% ipython --no-banner

In [1]: import numpy as np

In [2]: from numpy import linalg as LA

In [3]: np.set_printoptions(precision=1, suppress=True, linewidth=100)

In [4]: W0 = np.loadtxt("layer16.csv", delimiter=",")

In [5]: print(W0)
[[ 1.1  7.1  6.1  3.9]
 [ 0.9  7.   6.   4. ]
 [ 0.9  7.   5.9  4.2]
 [ 1.   7.   5.9  4. ]
 [ 1.1  7.1  6.3  4.1]
 [ 1.1  7.1  5.9  4. ]
 [ 3.   1.1  5.1  4.9]
 [ 3.1  0.9  4.8  4.8]
 [ 3.2  0.8  5.1  5.1]
 [ 3.1  1.1  5.   4.7]
 [ 3.1  1.1  5.   5.1]
 [ 2.8  1.   4.9  5.2]
 [ 4.8  7.9  9.  -0.2]
 [ 5.   8.1  9.   0.1]
 [ 5.1  8.   9.   0.1]
 [ 5.   8.   8.9 -0.2]
 [ 5.1  7.9  8.9 -0.1]
 [ 5.   7.8  9.1  0. ]]

In [6]: G = np.cov(W0, rowvar=False)

In [7]: print(G)
[[ 2.8  0.6  2.1 -2.8]
 [ 0.6 10.1  4.3 -5.2]
 [ 2.1  4.3  3.1 -3.9]
 [-2.8 -5.2 -3.9  5. ]]

In [8]: print(np.corrcoef(W0.T))
[[ 1.   0.1  0.7 -0.8]
 [ 0.1  1.   0.8 -0.7]
 [ 0.7  0.8  1.  -1. ]
 [-0.8 -0.7 -1.   1. ]]

In [9]: print(np.polyfit(W0[:, 1], W0[:, 2], 1))
[0.4 4.4]

In [10]: print(np.argsort(-W0.std(axis=0).round(6), kind="stable"))
[1 3 2 0]

In [11]: print(np.round(np.corrcoef(W0[:, 1], W0[:, 2])[0, 1], 1))
0.8

In [12]: print(np.argwhere(np.triu(np.abs(np.corrcoef(W0.T)) > 0.8, 1)))
[[2 3]]

In [13]: K = np.load("m.npy")

In [14]: print(K)
[[0 1 1 0 0]
 [1 0 1 0 0]
 [1 1 0 0 0]
 [0 0 0 0 0]
 [0 0 0 0 0]]

In [15]: # column 4 repeats column 3

In [16]: print(np.argwhere(np.triu(K)))
[[0 1]
 [0 2]
 [1 2]]

In [17]: print(K.sum(axis=0))
[2 2 2 0 0]

In [18]: print(K @ K)
[[2 1 1 0 0]
 [1 2 1 0 0]
 [1 1 2 0 0]
 [0 0 0 0 0]
 [0 0 0 0 0]]

In [19]: low = np.diag(K.sum(axis=1)) - K

In [20]: print(np.round(LA.eigvalsh(low), 1) + 0)
[0. 0. 0. 3. 3.]

In [21]: print(round(LA.det(low[1:, 1:])))
0

In [22]: print((LA.eigvalsh(low) < 1e-8).sum())
3

In [23]: print(round(LA.eigvalsh(K).min(), 1))
-1.0

In [24]: print([round(float(LA.det(K[:i, :i])), 2) + 0 for i in range(1, 6)])
[0.0, -1.0, 2.0, 0.0, 0.0]

In [25]: print(np.sort(LA.eigvals(K).real))
[-1. -1.  0.  0.  2.]

In [26]: print((LA.matrix_power((K != 0) + (K.T != 0) + np.eye(5), 5) > 0).astype(int))
[[1 1 1 0 0]
 [1 1 1 0 0]
 [1 1 1 0 0]
 [0 0 0 1 0]
 [0 0 0 0 1]]

In [27]: left, s, vt = LA.svd(K)

In [28]: print(np.argmax(s[:-1] / (s[1:] + 1e-6)) + 1)
3

In [29]: A2 = left[:, :3] @ np.diag(s[:3]) @ vt[:3]

In [30]: print(round(LA.norm(K - A2) / LA.norm(K), 1))
0.0

In [31]: print(LA.matrix_rank(K, rtol=0.05))
3

In [32]: print(round(float(np.abs(K - A2).max()), 1))
0.0

In [33]: print(A2.round(1) + 0)
[[0. 1. 1. 0. 0.]
 [1. 0. 1. 0. 0.]
 [1. 1. 0. 0. 0.]
 [0. 0. 0. 0. 0.]
 [0. 0. 0. 0. 0.]]

In [34]: arr = np.loadtxt("test11.csv", delimiter=",")

In [35]: print(arr)
[[-1.9  1.   3.   2.  -2.  -2. ]
 [ 0.   0.1  1.   1.  -1.  -1. ]
 [ 3.  -3.  -1.9  0.   0.  -3. ]
 [ 3.  -2.   3.  -0.9  0.  -3. ]
 [-2.   1.  -1.   3.   3.1  2. ]
 [-2.   1.   3.   2.  -2.  -1.9]]

In [36]: G = arr.T @ arr

In [37]: print(np.allclose(G, G.T))
True

In [38]: print(np.round(LA.eigvalsh(G)[::-1], 1) + 0)
[65.2 59.3 13.9  7.6  0.2  0. ]

In [39]: print(LA.matrix_rank(G))
6

In [40]: print(round(float(np.trace(G)), 1), round((arr ** 2).sum(), 1))
146.3 146.3

In [41]: print(np.round(LA.svd(arr, compute_uv=False) ** 2, 1) + 0)
[65.2 59.3 13.9  7.6  0.2  0. ]
